$ python3 -q
>>> import numpy as np
>>> np.set_printoptions(precision=2, suppress=True, linewidth=100)
>>> M = np.load("data.npy")
>>> print(M)
[[ 3  0  1  3  8  3  0  2  0  0]
 [ 3  1  2  0  0  3  2  0  2  2]
 [ 1  0  1  2  4  3  3  1  2  3]
 [ 2  2  3  3  8  1  0  2  0  1]
 [ 3  0  2  3  0  3  1  0  1  1]
 [ 1  3  1  1 12  2  0  3  1  1]
 [ 3  0  3  2 12  0  3  3  0  3]
 [ 3  3  2  3  4  0  0  1  0  1]]
>>> B = M / np.linalg.norm(M, axis=1, keepdims=True)
>>> G = B @ B.T
>>> print(np.argwhere(np.triu(np.abs(G) > 0.95, 1)))
[]
>>> print(G[5])
[0.9  0.23 0.69 0.93 0.21 1.   0.9  0.75]
>>> print(round(np.linalg.norm(M, 2) / np.linalg.norm(M), 2))
0.9
>>> print(np.linalg.matrix_rank(M, rtol=0.1))
5
>>> print(np.linalg.cond(M) > 100)
True
>>> print(np.argsort(-np.linalg.norm(M, axis=0).round(6), kind="stable")[:3])
[4 0 3]
>>> print([round(float(x), 2) for x in np.linalg.svd(M, compute_uv=False)[:3]])
[24.41, 8.4, 5.11]
>>> theta = np.radians(60)
>>> Rm = np.eye(10)
>>> Rm[3, 3] = Rm[5, 5] = np.cos(theta)
>>> Rm[3, 5], Rm[5, 3] = -np.sin(theta), np.sin(theta)
>>> print(Rm)
[[ 1.    0.    0.    0.    0.    0.    0.    0.    0.    0.  ]
 [ 0.    1.    0.    0.    0.    0.    0.    0.    0.    0.  ]
 [ 0.    0.    1.    0.    0.    0.    0.    0.    0.    0.  ]
 [ 0.    0.    0.    0.5   0.   -0.87  0.    0.    0.    0.  ]
 [ 0.    0.    0.    0.    1.    0.    0.    0.    0.    0.  ]
 [ 0.    0.    0.    0.87  0.    0.5   0.    0.    0.    0.  ]
 [ 0.    0.    0.    0.    0.    0.    1.    0.    0.    0.  ]
 [ 0.    0.    0.    0.    0.    0.    0.    1.    0.    0.  ]
 [ 0.    0.    0.    0.    0.    0.    0.    0.    1.    0.  ]
 [ 0.    0.    0.    0.    0.    0.    0.    0.    0.    1.  ]]
>>> B = M @ Rm.T
>>> print(np.linalg.svd(M, compute_uv=False), np.linalg.svd(B, compute_uv=False))
[24.41  8.4   5.11  4.07  3.57  2.19  1.24  0.1 ] [24.41  8.4   5.11  4.07  3.57  2.19  1.24  0.1 ]
>>> print(round(np.linalg.det(Rm), 2), np.trace(Rm))
1.0 9.0
>>> blk = np.stack([Rm, -3 * Rm, Rm[::-1]])
>>> print(np.linalg.det(blk))
[    1. 59049.    -1.]
>>> print(np.linalg.matrix_rank(blk.reshape(3, -1)))
2
>>> print(np.linalg.norm(blk, axis=(1, 2)))
[3.16 9.49 3.16]
>>> print(np.linalg.matrix_rank(blk))
[10 10 10]
>>> print(blk.shape)
(3, 10, 10)
>>> x0 = np.array([0, -3, 1, 1, -1, 1, 1, 0, -2, -3])
>>> print(M @ (2 * x0))
[ -2 -12 -16 -20   8 -44 -26 -22]
>>> print(M @ np.ones(10))
[20. 15. 20. 22. 14. 25. 29. 17.]
>>> print(M @ np.eye(10)[8])
[0. 2. 2. 0. 1. 1. 0. 0.]
>>> print(np.sign((M @ x0).round(6)))
[-1 -1 -1 -1  1 -1 -1 -1]
>>> data = np.load("run17.npy")
>>> print(data)
[[ 2 -2  0  1 -2  2 -2 -1 -2  1 -1  2  1  0]
 [-2  2 -2  0  1 -2  2 -2 -1 -2  1 -1  2  1]
 [ 0 -2  2 -2  0  1 -2  2 -2 -1 -2  1 -1  2]
 [ 1  0 -2  2 -2  0  1 -2  2 -2 -1 -2  1 -1]
 [-2  1  0 -2  2 -2  0  1 -2  2 -2 -1 -2  1]
 [ 2 -2  1  0 -2  2 -2  0  1 -2  2 -2 -1 -2]
 [-2  2 -2  1  0 -2  2 -2  0  1 -2  2 -2 -1]
 [-1 -2  2 -2  1  0 -2  2 -2  0  1 -2  2 -2]
 [-2 -1 -2  2 -2  1  0 -2  2 -2  0  1 -2  2]
 [ 1 -2 -1 -2  2 -2  1  0 -2  2 -2  0  1 -2]
 [-1  1 -2 -1 -2  2 -2  1  0 -2  2 -2  0  1]
 [ 2 -1  1 -2 -1 -2  2 -2  1  0 -2  2 -2  0]
 [ 1  2 -1  1 -2 -1 -2  2 -2  1  0 -2  2 -2]
 [ 0  1  2 -1  1 -2 -1 -2  2 -2  1  0 -2  2]]
>>> rng = np.random.default_rng(303)
>>> z = rng.permutation(14)
>>> print(z)
[ 5 11  4  6  9 10  7 12  0  1  8  2  3 13]
>>> B = data[z][:, z]
>>> print(np.allclose(B, data))
False
>>> print(np.trace(B))
28
>>> evals, evecs = np.linalg.eigh(data)
>>> x0 = np.array([1, 2, -2, 2, 0, 0, 1, 1, -1, 1, -1, -1, -2, 1])
>>> print(round(float(x0 @ data @ x0 / (x0 @ x0)), 2), np.round(evals[0], 2), round(evals[-1], 2))
-0.33 -6.33 11.18
>>> print(x0 @ data @ x0)
-8
>>> print(np.all(np.linalg.eigvalsh(data) > 0))
False
>>> mat = np.loadtxt("mat.csv", delimiter=",")
>>> print(mat)
[[ 4.  0.  2. -2.]
 [ 6. -1.  4. -3.]
 [ 4. -2.  4. -2.]
 [ 8. -2.  6. -4.]]
>>> # rank 2
>>> r = np.linalg.matrix_rank(mat)
>>> print(r)
2
>>> ns = np.linalg.svd(mat)[2][r:].T
>>> print([int(np.linalg.matrix_rank(mat[:, :j + 1])) for j in range(4)])
[1, 2, 2, 2]
>>> B = mat + rng.integers(-2, 3, (4, 2)) @ rng.integers(-2, 3, (2, 4))
>>> print(B)
[[ 2.  2.  6. -2.]
 [ 8. -3.  0. -3.]
 [ 5. -7. -2.  0.]
 [ 9. -1.  6. -5.]]
>>> print(np.abs(B - mat).sum(axis=1))
[ 8.  8. 14.  3.]
>>> print(B - mat)
[[-2.  2.  4.  0.]
 [ 2. -2. -4.  0.]
 [ 1. -5. -6.  2.]
 [ 1.  1.  0. -1.]]
>>> print(np.round(np.linalg.svd(B - mat, compute_uv=False), 2) + 0)
[10.44  2.85  0.    0.  ]
>>> x0 = np.array([2, 5, -2, -2])
>>> target = B @ x0
>>> print(target)
[  6.   7. -21.  11.]
>>> print(np.round(np.linalg.solve(B, B[:, 2]), 2) + 0)
[0. 0. 1. 0.]
>>> print(np.linalg.solve(B.T, B[1]))
[ 0.  1. -0. -0.]
>>> print(np.linalg.solve(B, target + B[:, 3]))
[ 2.  5. -2. -1.]
>>> Uu, sigma, Vh = np.linalg.svd(mat)
>>> evecs = Vh[:(sigma > 1e-8).sum()]
>>> x0 = mat[2] + -3 * mat[3] + rng.integers(2) * np.eye(4)[2]
>>> print(x0)
[-20.   4. -13.  10.]
>>> print(evecs.T @ evecs)
[[ 0.73  0.18  0.18 -0.36]
 [ 0.18  0.55 -0.45 -0.09]
 [ 0.18 -0.45  0.55 -0.09]
 [-0.36 -0.09 -0.09  0.18]]
>>> B = np.array([[-1, 3, 3, -3, -2, 3, 2, 2, 0, -3, 0],
...     [-1, 1, 2, 0, 0, -2, 0, -3, 1, 1, 2],
...     [-1, -3, 3, 0, -2, -1, 3, -1, -1, -2, -3],
...     [-1, -3, 3, 0, 2, -1, 1, 2, 0, -2, -2],
...     [2, -1, -1, -2, -3, 3, 0, -1, 3, -3, -3],
...     [-3, 1, 1, -1, -3, -2, 2, -1, 0, -1, 2],
...     [-2, 3, 3, -2, 3, -1, -2, -2, 0, 1, -3],
...     [-3, 3, 3, -1, 2, 2, 3, 2, 1, 0, -1],
...     [0, -1, -1, -3, -3, -3, 0, -3, -1, 0, 3],
...     [-1, -1, 0, -2, -3, -1, 0, 0, 1, 0, 2],
...     [-1, -3, 0, 0, -3, -2, -2, -1, 1, -1, -1]])
>>> W0 = np.triu(B, 1)
>>> print(W0)
[[ 0  3  3 -3 -2  3  2  2  0 -3  0]
 [ 0  0  2  0  0 -2  0 -3  1  1  2]
 [ 0  0  0  0 -2 -1  3 -1 -1 -2 -3]
 [ 0  0  0  0  2 -1  1  2  0 -2 -2]
 [ 0  0  0  0  0  3  0 -1  3 -3 -3]
 [ 0  0  0  0  0  0  2 -1  0 -1  2]
 [ 0  0  0  0  0  0  0 -2  0  1 -3]
 [ 0  0  0  0  0  0  0  0  1  0 -1]
 [ 0  0  0  0  0  0  0  0  0  0  3]
 [ 0  0  0  0  0  0  0  0  0  0  2]
 [ 0  0  0  0  0  0  0  0  0  0  0]]
>>> B = np.array([[4, 8, 1],
...     [0, 4, 1],
...     [6, 5, 5],
...     [4, 7, 7],
...     [9, 8, 0],
...     [4, 8, 1],
...     [9, 6, 6],
...     [4, 9, 5],
...     [0, 1, 8],
...     [8, 4, 6],
...     [7, 9, 2]])
>>> print(B.T @ W0.T)
[[  2  14 -36   1 -37  20 -21  -7  21  14   0]
 [ 32 -10 -51   6 -21  17 -41  -8  27  18   0]
 [  4  11 -14  -1  -2   5 -10   6   6   4   0]]
>>> print(np.vstack([W0, B.T]).shape)
(14, 11)
>>> print(W0 @ B)
[[  2  32   4]
 [ 14 -10  11]
 [-36 -51 -14]
 [  1   6  -1]
 [-37 -21  -2]
 [ 20  17   5]
 [-21 -41 -10]
 [ -7  -8   6]
 [ 21  27   6]
 [ 14  18   4]
 [  0   0   0]]
>>> print(np.einsum("ik,kj->ij", W0, B))
[[  2  32   4]
 [ 14 -10  11]
 [-36 -51 -14]
 [  1   6  -1]
 [-37 -21  -2]
 [ 20  17   5]
 [-21 -41 -10]
 [ -7  -8   6]
 [ 21  27   6]
 [ 14  18   4]
 [  0   0   0]]
>>> print(np.einsum("ik,kj->ji", W0, B))
[[  2  14 -36   1 -37  20 -21  -7  21  14   0]
 [ 32 -10 -51   6 -21  17 -41  -8  27  18   0]
 [  4  11 -14  -1  -2   5 -10   6   6   4   0]]
